$ ipython --no-banner

In [1]: import numpy as np

In [2]: np.set_printoptions(precision=2, suppress=True, linewidth=140)

In [3]: E = np.load("mat.npy")

In [4]: E
Out[4]: 
array([[ 1,  0,  0,  0,  0],
       [ 1,  1,  0,  0,  0],
       [ 1,  0,  1,  0,  0],
       [ 1, -2,  1,  1,  0],
       [ 2,  1,  0, -1,  1]])

In [5]: f = np.array([3, -2, 1, -1, 0])

In [6]: B = E + np.outer(f, np.eye(5)[0])

In [7]: np.linalg.matrix_rank(np.linalg.inv(B) - np.linalg.inv(E), tol=1e-8)
Out[7]: np.int64(1)

In [8]: B
Out[8]: 
array([[ 4.,  0.,  0.,  0.,  0.],
       [-1.,  1.,  0.,  0.,  0.],
       [ 2.,  0.,  1.,  0.,  0.],
       [ 0., -2.,  1.,  1.,  0.],
       [ 2.,  1.,  0., -1.,  1.]])

In [9]: X = np.load("case6.npy")

In [10]: X
Out[10]: 
array([[ 1.97,  3.  ,  0.09],
       [ 1.97,  2.97, -0.01],
       [ 2.03,  3.01, -0.02],
       [ 5.01,  2.06,  0.02],
       [ 5.05,  2.04,  0.1 ],
       [ 5.08,  2.05, -0.06],
       [ 0.99,  0.01,  3.05],
       [ 0.98,  0.09,  2.97],
       [ 0.97,  0.02,  3.07]])

In [11]: x0 = np.array([-2, 2, 3, 1, -1])

In [12]: h = np.maximum(E @ x0, 0)

In [13]: np.tanh(E @ x0)
Out[13]: array([-0.96,  0.  ,  0.76, -0.96, -1.  ])

In [14]: E.T @ h
Out[14]: array([1, 0, 1, 0, 0])

In [15]: np.maximum(E @ (3 * x0), 0)
Out[15]: array([0, 0, 3, 0, 0])

In [16]: proj = X @ np.linalg.solve(X.T @ X, X.T)

In [17]: np.allclose(proj @ proj, proj)
Out[17]: True

In [18]: proj @ X[:, 2]
Out[18]: array([ 0.09, -0.01, -0.02,  0.02,  0.1 , -0.06,  3.05,  2.97,  3.07])

In [19]: proj.round(2) + 0
Out[19]: 
array([[ 0.34,  0.33,  0.34,  0.  ,  0.  , -0.01,  0.  ,  0.01,  0.01],
       [ 0.33,  0.33,  0.33,  0.  ,  0.  ,  0.  , -0.01,  0.  , -0.01],
       [ 0.34,  0.33,  0.33,  0.01,  0.  ,  0.  , -0.01,  0.  , -0.01],
       [ 0.  ,  0.  ,  0.01,  0.33,  0.33,  0.33,  0.  ,  0.  ,  0.  ],
       [ 0.  ,  0.  ,  0.  ,  0.33,  0.33,  0.34,  0.01,  0.01,  0.01],
       [-0.01,  0.  ,  0.  ,  0.33,  0.34,  0.34, -0.01, -0.01, -0.01],
       [ 0.  , -0.01, -0.01,  0.  ,  0.01, -0.01,  0.34,  0.33,  0.34],
       [ 0.01,  0.  ,  0.  ,  0.  ,  0.01, -0.01,  0.33,  0.32,  0.33],
       [ 0.01, -0.01, -0.01,  0.  ,  0.01, -0.01,  0.34,  0.33,  0.34]])

In [20]: W0 = np.load("arr.npy")

In [21]: W0
Out[21]: 
array([[ 0.31,  0.  ,  0.  ,  0.95],
       [ 0.  ,  1.  ,  0.  ,  0.  ],
       [ 0.  ,  0.  ,  1.  ,  0.  ],
       [-0.95,  0.  ,  0.  ,  0.31]])

In [22]: # keeps lengths

In [23]: round(float(np.linalg.det(W0.T)), 2)
Out[23]: 1.0

In [24]: np.round(np.einsum("ij,ji->", W0, W0), 2)
Out[24]: np.float64(0.38)

In [25]: round(np.einsum("ii->", W0), 2)
Out[25]: np.float64(2.62)

In [26]: round(float(np.linalg.det(2 * W0)), 2), round(float(np.linalg.det(W0)), 2)
Out[26]: (16.0, 1.0)

In [27]: np.kron(np.eye(2, dtype=int), W0)
Out[27]: 
array([[ 0.31,  0.  ,  0.  ,  0.95,  0.  ,  0.  ,  0.  ,  0.  ],
       [ 0.  ,  1.  ,  0.  ,  0.  ,  0.  ,  0.  ,  0.  ,  0.  ],
       [ 0.  ,  0.  ,  1.  ,  0.  ,  0.  ,  0.  ,  0.  ,  0.  ],
       [-0.95,  0.  ,  0.  ,  0.31, -0.  ,  0.  ,  0.  ,  0.  ],
       [ 0.  ,  0.  ,  0.  ,  0.  ,  0.31,  0.  ,  0.  ,  0.95],
       [ 0.  ,  0.  ,  0.  ,  0.  ,  0.  ,  1.  ,  0.  ,  0.  ],
       [ 0.  ,  0.  ,  0.  ,  0.  ,  0.  ,  0.  ,  1.  ,  0.  ],
       [-0.  ,  0.  ,  0.  ,  0.  , -0.95,  0.  ,  0.  ,  0.31]])

In [28]: data = np.loadtxt("m.csv", delimiter=",")

In [29]: data
Out[29]: 
array([[2.3, 1. , 0. , 0. , 1. , 2. ],
       [2. , 3.3, 1. , 0. , 0. , 1. ],
       [1. , 3. , 3.3, 2. , 0. , 3. ],
       [0. , 3. , 1. , 1.3, 1. , 2. ],
       [3. , 0. , 2. , 0. , 2.3, 0. ],
       [2. , 1. , 0. , 0. , 1. , 2.3]])

In [30]: Q, vecs = np.linalg.qr(data[:, :5])[0], np.linalg.qr(data[:, 5:])[0]

In [31]: sig = np.linalg.svd(Q.T @ vecs, compute_uv=False)

In [32]: sig
Out[32]: array([1.])

In [33]: (sig > 0.9).sum()
Out[33]: np.int64(1)

In [34]: mat = np.loadtxt("dump.csv", delimiter=",")

In [35]: mat
Out[35]: 
array([[ 1.3 , -0.3 , -0.6 , -0.4 ],
       [-1.29,  3.7 ,  0.2 ,  0.5 ],
       [ 1.02,  0.9 ,  0.7 , -0.3 ],
       [-2.88,  0.8 ,  1.  ,  1.  ],
       [ 1.21, -0.3 ,  0.1 , -0.4 ],
       [ 3.29,  0.6 ,  1.  , -1.1 ],
       [-2.05,  0.3 ,  0.3 ,  0.7 ],
       [-4.51, -0.8 , -0.4 ,  1.5 ],
       [ 0.99,  0.8 , -0.2 , -0.3 ],
       [-0.63,  0.3 ,  1.8 ,  0.2 ],
       [-0.86,  0.4 ,  0.6 ,  0.3 ],
       [-0.04,  0.2 , -0.6 ,  0.  ],
       [-2.64,  1.5 , -2.2 ,  0.9 ],
       [-4.15, -1.6 ,  0.3 ,  1.4 ],
       [-1.16,  1.1 , -0.2 ,  0.4 ],
       [-1.  ,  0.2 , -1.9 ,  0.3 ],
       [ 0.88, -0.8 , -0.8 , -0.3 ],
       [ 0.17,  0.4 , -0.4 , -0.1 ],
       [ 1.98,  0.9 ,  1.1 , -0.7 ],
       [ 3.28,  0.4 , -1.3 , -1.1 ],
       [-0.82,  0.  ,  0.8 ,  0.3 ],
       [ 1.1 ,  0.2 ,  0.4 , -0.4 ],
       [ 1.21, -0.9 ,  0.  , -0.4 ],
       [ 3.16, -0.3 ,  0.7 , -1.  ],
       [-0.04,  0.2 ,  0.4 ,  0.  ],
       [ 2.92,  1.6 ,  0.3 , -1.  ],
       [-2.66,  0.5 , -1.2 ,  0.9 ],
       [-1.14, -0.5 , -0.8 ,  0.4 ],
       [ 7.26, -1.2 ,  0.8 , -2.4 ]])

In [36]: Xs = mat - mat.mean(axis=0)

In [37]: Uu, sig, Vt = np.linalg.svd(Xs, full_matrices=False)

In [38]: np.linalg.matrix_rank(Xs)
Out[38]: np.int64(4)

In [39]: Vt[0] * np.sign(Vt[0, np.abs(Vt[0]).argmax()])
Out[39]: array([ 0.94, -0.04,  0.1 , -0.32])

In [40]: np.round(np.abs(Vt[-1]), 2) + 0
Out[40]: array([0.32, 0.  , 0.  , 0.95])

In [41]: (np.sign(Uu[:, 0]) == np.sign(Uu[0, 0])).astype(int)
Out[41]: array([1, 0, 1, 0, 1, 1, 0, 0, 1, 0, 0, 0, 0, 0, 0, 0, 1, 1, 1, 1, 0, 1, 1, 1, 0, 1, 0, 0, 1])

In [42]: round(float((sig ** 2).sum() ** 2 / (sig ** 4).sum()), 2)
Out[42]: 1.52

In [43]: np.abs(Uu[:, 0]).argmax()
Out[43]: np.int64(28)

In [44]: np.linalg.matrix_rank(mat, rtol=0.1)
Out[44]: np.int64(3)

In [45]: K = np.load("data.npy")

In [46]: K
Out[46]: 
array([[ 0,  0, -6, -9],
       [ 0,  0, -7,  2],
       [ 0,  0,  0,  5],
       [ 0,  0,  0,  0]])

In [47]: # triangular, det is the product of the diagonal

In [48]: np.poly(K)
Out[48]: array([1., 0., 0., 0., 0.])

In [49]: np.linalg.eigvals(K)
Out[49]: array([0., 0., 0., 0.])

In [50]: np.round(np.linalg.det(2 * K), 2), round(np.linalg.det(K), 2)
Out[50]: (np.float64(0.0), np.float64(0.0))

In [51]: np.round(np.linalg.det(K[::-1]), 2)
Out[51]: np.float64(0.0)
